$ python3 -q
>>> import numpy as np
>>> np.set_printoptions(suppress=True, linewidth=100)
>>> X = np.load("m.npy")
>>> X
array([[ 0,  0,  0,  0,  0,  0,  0,  0,  0],
       [-2,  1,  0,  0,  0,  0,  0,  0,  0],
       [-3, -1,  1,  0,  0,  0,  0,  0,  0],
       [ 3,  2, -3,  2,  0,  0,  0,  0,  0],
       [ 2, -2,  0,  0, -2,  0,  0,  0,  0],
       [ 3, -3,  2,  1,  2, -1,  0,  0,  0],
       [-2, -1, -3, -1, -2,  3, -1,  0,  0],
       [-1,  3,  1,  2, -3, -3,  0, -3,  0],
       [ 1,  0,  1, -1, -2,  0, -1, -1,  3]])
>>> np.linalg.matrix_rank(X, rtol=0.1)
np.int64(7)
>>> U, sig, Vh = np.linalg.svd(X)
>>> sig.round(2) + 0
array([7.26, 6.92, 5.85, 4.95, 2.94, 1.57, 0.79, 0.09, 0.  ])
>>> other = U[:, :8] @ np.diag(sig[:8]) @ Vh[:8]
>>> other.round(2) + 0
array([[ 0.,  0.,  0.,  0.,  0.,  0.,  0.,  0.,  0.],
       [-2.,  1.,  0.,  0.,  0.,  0.,  0.,  0.,  0.],
       [-3., -1.,  1.,  0.,  0.,  0.,  0.,  0.,  0.],
       [ 3.,  2., -3.,  2.,  0.,  0.,  0.,  0.,  0.],
       [ 2., -2.,  0.,  0., -2.,  0.,  0.,  0.,  0.],
       [ 3., -3.,  2.,  1.,  2., -1.,  0.,  0.,  0.],
       [-2., -1., -3., -1., -2.,  3., -1.,  0.,  0.],
       [-1.,  3.,  1.,  2., -3., -3.,  0., -3.,  0.],
       [ 1.,  0.,  1., -1., -2.,  0., -1., -1.,  3.]])
>>> np.linalg.matrix_rank(X, rtol=0.05)
np.int64(7)
>>> W2 = 20 * np.array([[0.4, -0.6, 0.2, -0.6, 1.2], [0.6, -1.1, 0.4, -2.2, -0.1]])
>>> rng = np.random.default_rng(2138)
>>> idx = rng.integers(0, 2, 28)
>>> data = W2[idx] + rng.normal(size=(28, 5))
>>> data.round(2)
array([[ 12.29, -24.09,   9.11, -43.01,  -2.2 ],
       [  8.95, -12.  ,   2.89, -12.06,  25.03],
       [  7.14, -12.06,   4.26, -12.18,  24.93],
       [ 12.02, -21.61,   7.06, -44.18,  -0.56],
       [  7.33, -11.78,   3.75, -11.15,  23.03],
       [  7.74, -11.55,   4.19, -10.03,  23.85],
       [ 11.12, -23.36,   8.74, -44.59,  -2.6 ],
       [ 13.34, -20.35,   8.16, -44.18,  -1.66],
       [  7.53, -10.79,   3.34, -10.17,  25.1 ],
       [  8.34, -12.88,   3.79, -11.91,  23.86],
       [  6.87, -12.63,   5.94, -11.11,  24.46],
       [  9.24, -11.74,   2.54, -11.49,  23.81],
       [ 12.32, -22.84,   7.29, -43.68,  -1.45],
       [  9.25, -11.39,   2.69, -13.26,  22.2 ],
       [  8.55, -12.19,   4.35, -11.26,  23.43],
       [ 12.29, -22.17,   8.96, -44.19,  -4.58],
       [  7.1 , -12.61,   3.26, -13.4 ,  25.02],
       [  8.66, -12.24,   6.78, -12.04,  23.89],
       [ 11.91, -22.33,   7.49, -43.33,  -2.22],
       [  7.17, -11.59,   5.27, -12.41,  24.25],
       [  8.21, -10.92,   5.13, -13.79,  24.68],
       [ 13.4 , -22.5 ,   7.86, -42.72,  -4.01],
       [ 12.94, -22.09,   7.86, -42.92,  -0.89],
       [ 12.78, -22.72,   6.52, -45.45,  -1.66],
       [  7.01, -14.62,   2.97, -12.31,  24.15],
       [  6.36, -12.79,   3.2 , -11.05,  23.91],
       [  7.47, -13.15,   3.98, -11.24,  22.79],
       [  7.68, -12.6 ,   4.88, -12.2 ,  25.41]])
>>> other = data / np.sqrt((data ** 2).mean(axis=1, keepdims=True))
>>> np.linalg.matrix_rank(other) == np.linalg.matrix_rank(data)
np.True_
>>> np.linalg.matrix_rank(data - data.mean(axis=1, keepdims=True))
np.int64(4)
>>> other[25].round(2)
array([ 0.47, -0.95,  0.24, -0.82,  1.77])
>>> cen = data - data.mean(axis=0)
>>> vecs = np.linalg.svd(cen)[2][:2]
>>> other = cen - cen @ vecs.T @ vecs
>>> np.round(np.linalg.norm(other) / np.linalg.norm(cen), 2)
np.float64(0.07)
>>> np.round(other.std(axis=0), 2)
array([0.69, 0.78, 0.67, 0.52, 0.69])
>>> E = (rng.random((5, 5)) < 0.3) + np.eye(5)
>>> E /= E.sum(axis=1, keepdims=True)
>>> E.round(2)
array([[0.5 , 0.  , 0.  , 0.25, 0.25],
       [0.  , 0.67, 0.  , 0.33, 0.  ],
       [0.  , 0.33, 0.67, 0.  , 0.  ],
       [0.  , 0.  , 0.  , 0.67, 0.33],
       [0.  , 0.  , 0.  , 0.  , 1.  ]])
>>> other = E + rng.integers(-2, 3, (5, 3)) @ rng.integers(-2, 3, (3, 5))
>>> other.round(2)
array([[ 1.5 ,  4.  , -1.  , -4.75,  3.25],
       [ 1.  ,  0.67, -2.  ,  1.33,  2.  ],
       [-1.  , -0.67,  1.67, -1.  , -3.  ],
       [ 0.  ,  5.  ,  2.  , -5.33,  2.33],
       [ 0.  ,  2.  ,  1.  , -2.  ,  2.  ]])
>>> np.round(other - E, 2)
array([[ 1.,  4., -1., -5.,  3.],
       [ 1.,  0., -2.,  1.,  2.],
       [-1., -1.,  1., -1., -3.],
       [ 0.,  5.,  2., -6.,  2.],
       [ 0.,  2.,  1., -2.,  1.]])
>>> np.round(np.linalg.svd(other - E, compute_uv=False), 2) + 0
array([11.19,  5.05,  1.79,  0.  ,  0.  ])
>>> np.abs(other - E).sum(axis=1)
array([14.,  6.,  7., 15.,  6.])
>>> other = np.linalg.inv(E)
>>> round(np.linalg.cond(E), 2)
np.float64(2.79)
>>> np.round(np.linalg.inv(other), 2) + 0
array([[0.5 , 0.  , 0.  , 0.25, 0.25],
       [0.  , 0.67, 0.  , 0.33, 0.  ],
       [0.  , 0.33, 0.67, 0.  , 0.  ],
       [0.  , 0.  , 0.  , 0.67, 0.33],
       [0.  , 0.  , 0.  , 0.  , 1.  ]])
>>> round(np.linalg.slogdet(E)[0], 2)
np.float64(1.0)
>>> round(np.linalg.det(E) * np.linalg.det(other), 2)
np.float64(1.0)
>>> x0 = np.array([4, 1, 1, 5, 0])
>>> rhs = E @ x0
>>> rhs.round(2)
array([3.25, 2.33, 1.  , 3.33, 0.  ])
>>> np.round(np.linalg.solve(E, E[:, 0]), 2)
array([1., 0., 0., 0., 0.])
>>> np.round(np.linalg.solve(E, 3 * rhs), 2)
array([12.,  3.,  3., 15.,  0.])
>>> np.round(np.linalg.solve(E, rhs), 2)
array([4., 1., 1., 5., 0.])
>>> T = np.stack([E, -1 * E, E[::-1]])
>>> np.round(np.einsum("bij,cij->bc", T, T), 2)
array([[ 3.04, -3.04,  1.5 ],
       [-3.04,  3.04, -1.5 ],
       [ 1.5 , -1.5 ,  3.04]])
>>> np.round(np.linalg.det(T), 2)
array([ 0.15, -0.15,  0.15])
>>> np.round(T.sum(axis=0), 2)
array([[0.  , 0.  , 0.  , 0.  , 1.  ],
       [0.  , 0.  , 0.  , 0.67, 0.33],
       [0.  , 0.33, 0.67, 0.  , 0.  ],
       [0.  , 0.67, 0.  , 0.33, 0.  ],
       [0.5 , 0.  , 0.  , 0.25, 0.25]])
>>> np.linalg.matrix_rank(T.reshape(3, -1))
np.int64(2)
>>> ev, vecs = np.linalg.eig(E)
>>> np.round(np.sort(np.linalg.eigvals(E.T)), 2)
array([0.5 , 0.67, 0.67, 0.67, 1.  ])
>>> round(float(np.prod(ev)), 2)
0.15
>>> F = np.load("data.npy")
>>> F
array([[-1, -1, -1, -1, -1, -1, -1],
       [-1, -2, -2, -2, -2, -2, -2],
       [-1, -2, -3, -3, -3, -3, -3],
       [-1, -2, -3, -4, -4, -4, -4],
       [-1, -2, -3, -4, -5, -5, -5],
       [-1, -2, -3, -4, -5, -6, -6],
       [-1, -2, -3, -4, -5, -6, -7]])
>>> # equal to its transpose
>>> round(np.linalg.norm(F[0], 1), 2), round(np.linalg.norm(F[0], np.inf), 2)
(np.float64(7.0), np.float64(1.0))
>>> round(np.linalg.norm(F, 2), 2)
np.float64(22.88)
>>> round(float(np.linalg.norm(F, 1)), 2), np.round(np.linalg.norm(F, np.inf), 2)
(28.0, np.float64(28.0))
>>> round(float(np.linalg.norm(F, "nuc")), 2)
28.0
>>> np.round(np.linalg.eigvalsh(F).min(), 2)
np.float64(-22.88)
>>> x0 = np.array([-1, 3, -1, 3, -1, -5, 3])
>>> rhs = F @ x0
>>> b, lr = np.zeros(7), 1 / np.linalg.norm(F, 2) ** 2
>>> for i in range(150):
...     b -= lr * F.T @ (F @ b - rhs)
...     if i % 50 == 0: print(i, round(np.linalg.norm(F @ b - rhs), 2))
... 
0 5.24
50 3.72
100 3.13
>>> round(float(np.linalg.cond(F)), 2)
87.57
